In [1]: import numpy as np

In [2]: from numpy import linalg as LA

In [3]: np.set_printoptions(precision=2, suppress=True, linewidth=140)

In [4]: M = np.array([[-3, -3, 1, 0, 3],
   ...:     [0, 0, 3, -3, 3],
   ...:     [3, 1, 2, 3, -2],
   ...:     [1, -1, -3, 0, -3],
   ...:     [0, -1, 2, 0, -3]])

In [5]: M[:, 2] = 5 * M[:, 1]

In [6]: M
Out[6]: 
array([[ -3,  -3, -15,   0,   3],
       [  0,   0,   0,  -3,   3],
       [  3,   1,   5,   3,  -2],
       [  1,  -1,  -5,   0,  -3],
       [  0,  -1,  -5,   0,  -3]])

In [7]: round(float(LA.norm(M[3], 1)), 2), np.round(LA.norm(M[3], np.inf), 2)
Out[7]: (10.0, np.float64(5.0))

In [8]: LA.norm(M, axis=1)
Out[8]: array([15.87,  4.24,  6.93,  6.  ,  5.92])

In [9]: LA.norm(M, axis=0)
Out[9]: array([ 4.36,  3.46, 17.32,  4.24,  6.32])

In [10]: LA.cond(M) > 100
Out[10]: np.True_

In [11]: np.argsort(-LA.norm(M, axis=0).round(6), kind="stable")[:3]
Out[11]: array([2, 4, 0])

In [12]: np.round(LA.norm(M, 2) / LA.norm(M), 2)
Out[12]: np.float64(0.92)

In [13]: left, sv, vt = LA.svd(M)

In [14]: evecs = vt[:(sv > 1e-8).sum()]

In [15]: rng = np.random.default_rng(459)

In [16]: vec = M[2] + -3 * M[0] + rng.integers(2) * np.eye(5)[3]

In [17]: vec
Out[17]: array([ 12.,  10.,  50.,   3., -11.])

In [18]: np.round(evecs.T @ evecs, 2) + 0
Out[18]: 
array([[1.  , 0.  , 0.  , 0.  , 0.  ],
       [0.  , 0.04, 0.19, 0.  , 0.  ],
       [0.  , 0.19, 0.96, 0.  , 0.  ],
       [0.  , 0.  , 0.  , 1.  , 0.  ],
       [0.  , 0.  , 0.  , 0.  , 1.  ]])

In [19]: np.diag(evecs.T @ evecs)
Out[19]: array([1.  , 0.04, 0.96, 1.  , 1.  ])

In [20]: np.allclose(evecs.T @ evecs @ vec, vec)
Out[20]: True

In [21]: vec = np.array([0, 0, 1, 3, 3])

In [22]: LA.norm(M @ vec) <= LA.norm(M, 2) * LA.norm(vec) + 1e-9
Out[22]: np.True_

In [23]: M * vec
Out[23]: 
array([[  0,   0, -15,   0,   9],
       [  0,   0,   0,  -9,   9],
       [  0,   0,   5,   9,  -6],
       [  0,   0,  -5,   0,  -9],
       [  0,   0,  -5,   0,  -9]])

In [24]: feats = np.load("a.npy")

In [25]: feats
Out[25]: 
array([[ 8.,  0.,  0., -3.,  6.],
       [ 0., -1.,  0.,  0.,  0.],
       [ 0.,  0., -1.,  0.,  0.],
       [-3.,  0.,  0.,  0., -2.],
       [ 6.,  0.,  0., -2.,  3.]])

In [26]: left, sv, vt = LA.svd(feats)

In [27]: sv
Out[27]: array([13.,  1.,  1.,  1.,  1.])

In [28]: B = left[:, :1] @ np.diag(sv[:1]) @ vt[:1]

In [29]: np.round(LA.norm(feats - B, 2), 2), sv[1]
Out[29]: (np.float64(1.0), np.float64(1.0))

In [30]: round(float(LA.norm(feats - B) / LA.norm(feats)), 2)
Out[30]: 0.15
